$ ipython --no-banner

In [1]: import numpy as np

In [2]: import numpy.linalg as la

In [3]: np.set_printoptions(precision=2, suppress=True, linewidth=100, floatmode="fixed")

In [4]: rnd = lambda a: np.round(a, 2) + 0

In [5]: J = np.loadtxt("out13.csv", delimiter=",")

In [6]: J
Out[6]: 
array([[3.00, 0.00, 2.00, 0.00, 0.00, 2.00, 3.00, 2.00, 3.00, 2.00],
       [4.00, 1.00, 3.00, 1.00, 1.00, 3.00, 4.00, 3.00, 4.00, 3.00],
       [4.00, 1.00, 3.00, 1.00, 1.00, 3.00, 4.00, 3.00, 4.00, 3.00],
       [4.00, 1.00, 3.00, 1.00, 1.00, 3.00, 4.00, 3.00, 4.00, 3.00],
       [3.00, 0.00, 2.00, 0.00, 0.00, 2.00, 3.00, 2.00, 3.00, 2.00],
       [5.00, 2.00, 4.00, 2.00, 2.00, 4.00, 5.00, 4.00, 5.00, 4.00],
       [3.00, 0.00, 2.00, 0.00, 0.00, 2.00, 3.00, 2.00, 3.00, 2.00],
       [5.00, 2.00, 4.00, 2.00, 2.00, 4.00, 5.00, 4.00, 5.00, 4.00],
       [6.00, 3.00, 5.00, 3.00, 3.00, 5.00, 6.00, 5.00, 6.00, 5.00],
       [6.00, 3.00, 5.00, 3.00, 3.00, 5.00, 6.00, 5.00, 6.00, 5.00]])

In [7]: U, s, Vh = la.svd(J)

In [8]: evecs = Vh[:(s > 1e-8).sum()]

In [9]: rng = np.random.default_rng(95513)

In [10]: x = J[6] + 5 * J[3] + rng.integers(2) * np.eye(10)[5]

In [11]: x
Out[11]: array([23.00,  5.00, 17.00,  5.00,  5.00, 18.00, 23.00, 17.00, 23.00, 17.00])

In [12]: rnd(la.norm(x - evecs.T @ evecs @ x))
Out[12]: np.float64(0.95)

In [13]: la.matrix_rank(np.vstack([J, x]))
Out[13]: np.int64(3)

In [14]: W0 = np.load("layer8.npy")

In [15]: W0
Out[15]: 
array([[ -5.00,   0.70,  -1.70,   1.20,   1.30,  -0.60,   1.90,  -1.70,  -0.50,   0.70,   0.20],
       [ -9.00,   0.30,  -0.40,   1.10,   0.50,   1.10,   0.00,   0.80,  -0.10,   0.20,   0.20],
       [ -1.00,   1.00,  -1.10,   0.60,   1.60,  -1.00,   0.90,  -1.20,   0.90,  -1.40,   1.60],
       [ -2.00,   2.10,   1.60,   0.80,   0.50,   1.60,  -0.80,   0.70,  -0.30,   0.50,   0.70],
       [-24.00,  -0.60,   1.70,  -0.70,   1.30,  -2.10,  -0.10,   2.30,  -0.30,   0.70,  -1.10],
       [  2.00,   0.00,   2.30,   0.70,   0.00,  -0.80,  -0.70,   1.60,  -1.90,  -0.50,  -0.60]])

In [16]: M2 = W0 / np.sqrt((W0 ** 2).mean(axis=1, keepdims=True))

In [17]: rnd(M2[1])
Out[17]: array([-3.24,  0.11, -0.14,  0.40,  0.18,  0.40,  0.00,  0.29, -0.04,  0.07,  0.07])
